$ python3 -q
>>> import numpy as np
>>> import numpy.linalg as la
>>> np.set_printoptions(precision=4, suppress=True, linewidth=120, legacy="1.25")
>>> tidy = lambda a: np.round(a, 4) + 0
>>> M = np.array([[3, 3, 3], [3, 6, 6], [3, 6, 9]])
>>> print(M.mean(axis=0))
[3. 5. 6.]
>>> print(np.abs(M).max())
9
>>> la.rank(M)
Traceback (most recent call last):
  File "<python-input-7>", line 1, in <module>
    la.rank(M)
    ^^^^^^^
AttributeError: module 'numpy.linalg' has no attribute 'rank'
>>> print(M.sum(axis=1))
[ 9 15 18]
>>> print(la.matrix_rank(M))
3
>>> w, evecs = la.eigh(M)
>>> vec = np.array([1, -1, 4])
>>> print((np.sign(evecs[:, -1].round(6)) == np.sign(evecs[0, -1].round(6))).astype(int))
[1 1 1]
>>> print(vec @ M @ vec)
123
>>> print(tidy(evecs * np.maximum(w, 0) @ evecs.T))
[[3. 3. 3.]
 [3. 6. 6.]
 [3. 6. 9.]]
>>> print(tidy(evecs * np.sqrt(w) @ evecs.T))
[[1.5088 0.6715 0.5221]
 [0.6715 2.0309 1.1936]
 [0.5221 1.1936 2.7024]]
>>> print(tidy(vec @ M @ vec / (vec @ vec)), tidy(w[0]), tidy(w[-1]))
6.8333 0.9239 15.1468
>>> print(tidy(la.eigvalsh(M[1:, 1:])))
[ 1.3153 13.6847]
>>> w, evecs = la.eigvalsh(M)
Traceback (most recent call last):
  File "<python-input-18>", line 1, in <module>
    w, evecs = la.eigvalsh(M)
    ^^^^^^^^
ValueError: too many values to unpack (expected 2)
>>> w, evecs = la.eigh(M)
>>> print((w > 1e-8).sum(), (w < -1e-8).sum())
3 0
>>> print(tidy(la.eigvalsh(M + 4 * np.eye(3))))
[ 4.9239  5.9293 19.1468]
>>> print(tidy(w.sum()), np.trace(M))
18.0 18
>>> print(tidy(evecs.T @ evecs))
[[1. 0. 0.]
 [0. 1. 0.]
 [0. 0. 1.]]
>>> print(np.abs(evecs[:, -1]).round(6).argmax())
2
